$ ipython --no-banner

In [1]: import numpy as np

In [2]: np.set_printoptions(precision=3, suppress=True, linewidth=100, floatmode="fixed")

In [3]: rd = lambda a: np.round(a, 3) + 0

In [4]: K = np.load("sample13.npy")

In [5]: print(K)
[[ 0  2  7  0  0]
 [ 1  0  0  0  0]
 [ 1  0  0  5 -6]
 [ 0  0  0  4  0]
 [ 0  0  0  0  0]
 [-8  0  0  7 -3]
 [ 8  0  0  1  8]
 [-5  0  0  0  0]]

In [6]: left, sig, VT = np.linalg.svd(K)

In [7]: print(rd(sig))
[15.536  8.335  7.280  6.647  0.000]

In [8]: Y = left[:, :4] @ np.diag(sig[:4]) @ VT[:4]

In [9]: print(rd(Y))
[[ 0.000  2.000  7.000  0.000  0.000]
 [ 1.000  0.000  0.000  0.000  0.000]
 [ 1.000  0.000  0.000  5.000 -6.000]
 [ 0.000  0.000  0.000  4.000  0.000]
 [ 0.000  0.000  0.000  0.000  0.000]
 [-8.000  0.000  0.000  7.000 -3.000]
 [ 8.000  0.000  0.000  1.000  8.000]
 [-5.000  0.000  0.000  0.000  0.000]]

In [10]: print(np.linalg.matrix_rank(Y))
4

In [11]: print(rd(np.linalg.norm(K - Y, 2)), rd(sig[4]))
0.0 0.0

In [12]: print(np.linalg.matrix_rank(K, rtol=0.05))
4

In [13]: E = np.load("arr.npy")

In [14]: print(E)
[[-1 -1  2 -2  2]
 [ 0 -2 -2 -1  0]
 [-1  5  8  1  2]]

In [15]: G = E.T @ E

In [16]: print(np.allclose(G, G.T))
True

In [17]: rk = np.linalg.matrix_rank(E)

In [18]: print(rk)
2

In [19]: N = np.linalg.svd(E)[2][rk:].T

In [20]: print(rd(E @ N))
[[0.000 0.000 0.000]
 [0.000 0.000 0.000]
 [0.000 0.000 0.000]]

In [21]: print([int(np.linalg.matrix_rank(np.delete(E, i, axis=0))) for i in range(3)])
[2, 2, 2]

In [22]: print(rd(N @ N.T))
[[ 0.929 -0.071  0.143 -0.143  0.143]
 [-0.071  0.484 -0.302 -0.365  0.143]
 [ 0.143 -0.302  0.270  0.063 -0.286]
 [-0.143 -0.365  0.063  0.603  0.286]
 [ 0.143  0.143 -0.286  0.286  0.714]]

In [23]: print(np.linalg.matrix_rank(E.T @ E), np.linalg.matrix_rank(E @ E.T))
2 2

In [24]: data = np.diag(10 * np.array([2, 0, 1, 2, 2, 2])) + np.array([[3, 1, 1, 5, 9, 3],
    ...:     [8, 9, 1, 0, 8, 2],
    ...:     [3, 7, 5, 3, 0, 1],
    ...:     [5, 0, 2, 6, 3, 5],
    ...:     [7, 3, 1, 3, 0, 0],
    ...:     [5, 2, 5, 3, 3, 9]])

In [25]: print(data)
[[23  1  1  5  9  3]
 [ 8  9  1  0  8  2]
 [ 3  7 15  3  0  1]
 [ 5  0  2 26  3  5]
 [ 7  3  1  3 20  0]
 [ 5  2  5  3  3 29]]

In [26]: x0 = np.array([0, -1, -2, 2, -2, -2])

In [27]: rhs = data @ x0

In [28]: print(rhs)
[-17 -31 -33  32 -39 -70]

In [29]: print(rd(np.linalg.solve(data, rhs + data[:, 3])))
[ 0.000 -1.000 -2.000  3.000 -2.000 -2.000]

In [30]: print(rd(np.linalg.solve(data, data[:, 4])))
[0.000 0.000 0.000 0.000 1.000 0.000]

In [31]: print(rd(np.linalg.solve(data, rhs)))
[ 0.000 -1.000 -2.000  2.000 -2.000 -2.000]

In [32]: print(rd(np.linalg.solve(data.T, data[1])))
[0.000 1.000 0.000 0.000 0.000 0.000]

In [33]: Y = np.array([[0, 1, 0], [2, 0, 0], [0, 1, 2], [2, 0, 0], [2, 1, 1], [1, 1, 0]])

In [34]: print(np.einsum("ij->j", data))
[51 22 25 40 43 40]

In [35]: print(np.einsum("ik,kj->ji", data, Y))
[[33 36 21 63 52 45]
 [36 19 19 15 28 42]
 [11 10 30  7 22 13]]

In [36]: print(np.vstack([data, Y.T]).shape)
(9, 6)

In [37]: print(Y.T @ data.T)
[[33 36 21 63 52 45]
 [36 19 19 15 28 42]
 [11 10 30  7 22 13]]

In [38]: x0 = np.array([0, 2, 1, 2, 2, 0])

In [39]: rhs = data @ x0

In [40]: c, lr = np.zeros(6), 1 / np.linalg.norm(data, 2) ** 2

In [41]: for i in range(25):
    ...:     c -= lr * data.T @ (data @ c - rhs)
    ...:     if i % 5 == 0: print(i, round(np.linalg.norm(data @ c - rhs), 3))
    ...: 
0 35.362
5 15.372
10 8.577
15 5.457
20 3.983

In [42]: print(rd(c))
[ 0.069  1.550  1.241  1.947  2.050 -0.019]

In [43]: r0 = np.array([-2, 2])

In [44]: print(np.convolve(data[5], r0))
[-10   6  -6   4   0 -52  58]

In [45]: m1 = np.load("a.npy")

In [46]: print(m1)
[[0 0 4 0]
 [0 5 0 0]
 [4 0 5 0]
 [0 0 0 2]]

In [47]: vals, vecs = np.linalg.eigh(m1)

In [48]: x0 = np.array([2, 1, 0, 1])

In [49]: print(np.abs(m1).sum(axis=1).max(), rd(np.abs(vals).max()))
9 7.217

In [50]: print(rd(np.linalg.eigvalsh(m1[1:, 1:])))
[2.000 5.000 5.000]

In [51]: print(rd(x0 @ m1 @ x0 / (x0 @ x0)), rd(vals[0]), rd(vals[-1]))
1.167 -2.217 7.217

In [52]: print(rd(vecs * np.abs(vals) @ vecs.T))
[[3.392 0.000 2.120 0.000]
 [0.000 5.000 0.000 0.000]
 [2.120 0.000 6.042 0.000]
 [0.000 0.000 0.000 2.000]]

In [53]: print(np.einsum("ij,ji->", m1, m1))
86

In [54]: print(np.einsum("ii->", m1))
12

In [55]: print(rd(np.linalg.eigvals(m1).sum().real))
12.0

In [56]: print(np.kron(np.eye(2, dtype=int), m1))
[[0 0 4 0 0 0 0 0]
 [0 5 0 0 0 0 0 0]
 [4 0 5 0 0 0 0 0]
 [0 0 0 2 0 0 0 0]
 [0 0 0 0 0 0 4 0]
 [0 0 0 0 0 5 0 0]
 [0 0 0 0 4 0 5 0]
 [0 0 0 0 0 0 0 2]]

In [57]: print((m1 + m1.T) / 2)
[[0.000 0.000 4.000 0.000]
 [0.000 5.000 0.000 0.000]
 [4.000 0.000 5.000 0.000]
 [0.000 0.000 0.000 2.000]]

In [58]: print(np.allclose(m1, m1.T))
True

In [59]: print((m1 - m1.T) / 2)
[[0.000 0.000 0.000 0.000]
 [0.000 0.000 0.000 0.000]
 [0.000 0.000 0.000 0.000]
 [0.000 0.000 0.000 0.000]]

In [60]: vals, vecs = np.linalg.eig(m1)

In [61]: print(rd(m1 @ vecs[:, 0] - vals[0] * vecs[:, 0]))
[0.000 0.000 0.000 0.000]

In [62]: print(rd(np.sort(np.linalg.eigvals(np.linalg.inv(m1)))))
[-0.451  0.139  0.200  0.500]

In [63]: print(rd(np.sort(np.linalg.eigvals(m1 @ m1))))
[ 4.000  4.915 25.000 52.085]

In [64]: x0 = np.array([0, 3, 2, 1])

In [65]: rhs = m1 @ x0

In [66]: print(rhs)
[ 8 15 10  2]

In [67]: print(rd(np.linalg.solve(m1, 2 * rhs)))
[0.000 6.000 4.000 2.000]

In [68]: J = np.load("run18.npy")

In [69]: print(J)
[[ 0  1  2]
 [ 2  3  4]
 [ 1  2  3]
 [ 1  2  3]
 [-1  0  1]
 [ 3  4  5]]

In [70]: # rows 2 and 3 are equal

In [71]: print(rd(np.trace(np.linalg.pinv(J) @ J)))
2.0

In [72]: print(np.abs(np.diag(np.linalg.qr(J)[1])) > 1e-9)
[ True  True False]

In [73]: print(np.unique(J.round(6), axis=0).shape)
(5, 3)

In [74]: print(rd(J @ np.linalg.pinv(J) @ J))
[[ 0.000  1.000  2.000]
 [ 2.000  3.000  4.000]
 [ 1.000  2.000  3.000]
 [ 1.000  2.000  3.000]
 [-1.000  0.000  1.000]
 [ 3.000  4.000  5.000]]

In [75]: print(np.linalg.lstsq(J[:-1].T, J[-1])[2])
2

In [76]: print(np.allclose(J[:-1].T @ np.linalg.lstsq(J[:-1].T, J[-1])[0], J[-1]))
True
